$ ipython --no-banner

In [1]: import numpy as np

In [2]: np.set_printoptions(precision=3, suppress=True, linewidth=200)

In [3]: A = np.loadtxt("dump.csv", delimiter=",")

In [4]: A
Out[4]: 
array([[-1.2  , -0.8  , -0.3  ,  1.2  , -0.9  ],
       [ 2.   ,  1.   ,  0.2  ,  1.1  ,  1.2  ],
       [-0.6  , -1.2  , -0.2  ,  1.2  ,  0.   ],
       [ 1.988,  0.95 ,  0.139,  1.11 ,  1.226]])

In [5]: round(np.linalg.norm(A, 2) / np.linalg.norm(A), 3)
Out[5]: np.float64(0.865)

In [6]: np.linalg.cond(A) > 100
Out[6]: np.False_

In [7]: x = np.array([0, 3, 0, 0, 1])

In [8]: h1 = np.maximum(A @ x, 0)

In [9]: np.tanh(A @ x)
Out[9]: array([-0.997,  1.   , -0.999,  0.999])

In [10]: np.maximum(A @ x, 0) - np.maximum(-A @ x, 0)
Out[10]: array([-3.3  ,  4.2  , -3.6  ,  4.076])

In [11]: A * (h1 > 1e-9)[:, None]
Out[11]: 
array([[-0.   , -0.   , -0.   ,  0.   , -0.   ],
       [ 2.   ,  1.   ,  0.2  ,  1.1  ,  1.2  ],
       [-0.   , -0.   , -0.   ,  0.   ,  0.   ],
       [ 1.988,  0.95 ,  0.139,  1.11 ,  1.226]])

In [12]: round(np.linalg.norm(A, "nuc"), 3)
Out[12]: np.float64(7.158)

In [13]: round(float(np.linalg.norm(A, 2)), 3)
Out[13]: 4.147

In [14]: round(float(np.linalg.norm(A) ** 2 / np.linalg.norm(A, 2) ** 2), 3)
Out[14]: 1.337

In [15]: theta = np.radians(36)

In [16]: r_ = np.eye(5)

In [17]: r_[3, 3] = r_[0, 0] = np.cos(theta)

In [18]: r_[3, 0], r_[0, 3] = -np.sin(theta), np.sin(theta)

In [19]: r_
Out[19]: 
array([[ 0.809,  0.   ,  0.   ,  0.588,  0.   ],
       [ 0.   ,  1.   ,  0.   ,  0.   ,  0.   ],
       [ 0.   ,  0.   ,  1.   ,  0.   ,  0.   ],
       [-0.588,  0.   ,  0.   ,  0.809,  0.   ],
       [ 0.   ,  0.   ,  0.   ,  0.   ,  1.   ]])

In [20]: A2 = A @ r_.T

In [21]: np.allclose(np.linalg.norm(A, axis=1), np.linalg.norm(A2, axis=1))
Out[21]: True

In [22]: A2
Out[22]: 
array([[-0.265, -0.8  , -0.3  ,  1.676, -0.9  ],
       [ 2.265,  1.   ,  0.2  , -0.286,  1.2  ],
       [ 0.22 , -1.2  , -0.2  ,  1.323,  0.   ],
       [ 2.261,  0.95 ,  0.139, -0.271,  1.226]])
